% ipython --no-banner

In [1]: import numpy as np

In [2]: import numpy.linalg as la

In [3]: np.set_printoptions(suppress=True, linewidth=140)

In [4]: rnd = lambda a: np.round(a, 2) + 0

In [5]: K = -1 * np.eye(3) + np.ones((3, 3))

In [6]: K
Out[6]: 
array([[0., 1., 1.],
       [1., 0., 1.],
       [1., 1., 0.]])

In [7]: out = K / np.sqrt((K ** 2).mean(axis=1, keepdims=True))

In [8]: la.matrix_rank(out) == la.matrix_rank(K)
Out[8]: np.True_

In [9]: rnd(la.norm(out, axis=1))
Out[9]: array([1.73, 1.73, 1.73])

In [10]: rnd(out[2])
Out[10]: array([1.22, 1.22, 0.  ])

In [11]: rng = np.random.default_rng(942)

In [12]: out = K + rng.integers(-2, 3, (3, 1)) @ rng.integers(-2, 3, (1, 3))

In [13]: out
Out[13]: 
array([[ 0.,  5.,  3.],
       [ 1., -2.,  0.],
       [ 1.,  3.,  1.]])

In [14]: rnd(la.svd(out - K, compute_uv=False))
Out[14]: array([5.48, 0.  , 0.  ])

In [15]: out - K
Out[15]: 
array([[ 0.,  4.,  2.],
       [ 0., -2., -1.],
       [ 0.,  2.,  1.]])

In [16]: ev, V = la.eig(K)

In [17]: rnd(ev)
Out[17]: array([-1.,  2., -1.])

In [18]: rnd(np.sort(la.eigvals(la.inv(K))))
Out[18]: array([-1. , -1. ,  0.5])

In [19]: z = rng.permutation(3)

In [20]: z
Out[20]: array([1, 2, 0])

In [21]: out = K[z][:, z]

In [22]: np.allclose(out, K)
Out[22]: True

In [23]: np.trace(out)
Out[23]: np.float64(0.0)

In [24]: out
Out[24]: 
array([[0., 1., 1.],
       [1., 0., 1.],
       [1., 1., 0.]])

In [25]: W0 = np.load("m.npy")

In [26]: W0
Out[26]: 
array([[ 2,  2, -3, -2],
       [ 2,  2, -3, -2],
       [ 1,  1, -1, -2]])

In [27]: Q, V = la.qr(K[:, :2])[0], la.qr(K[:, 2:])[0]

In [28]: sigma = la.svd(Q.T @ V, compute_uv=False)

In [29]: rnd(la.norm(Q @ Q.T - V @ V.T, 2))
Out[29]: np.float64(1.0)

In [30]: (sigma > 0.9).sum()
Out[30]: np.int64(0)

In [31]: rnd(sigma)
Out[31]: array([0.58])

In [32]: rnd(np.degrees(np.arccos(sigma.clip(0, 1))))
Out[32]: array([54.74])

In [33]: np.unique(W0.round(6), axis=0).shape
Out[33]: (2, 4)

In [34]: rnd(np.trace(la.pinv(W0) @ W0))
Out[34]: np.float64(2.0)

In [35]: la.lstsq(W0[:-1].T, W0[-1])[2]
Out[35]: np.int32(1)

In [36]: left, sigma, Vt = la.svd(W0)

In [37]: V = Vt[:(sigma > 1e-8).sum()]

In [38]: x = W0[0] + -1 * W0[2] + rng.integers(2) * np.eye(4)[3]

In [39]: x
Out[39]: array([ 1.,  1., -2.,  1.])

In [40]: rnd(V.T @ V)
Out[40]: 
array([[ 0.19,  0.19, -0.31, -0.15],
       [ 0.19,  0.19, -0.31, -0.15],
       [-0.31, -0.31,  0.69, -0.15],
       [-0.15, -0.15, -0.15,  0.92]])
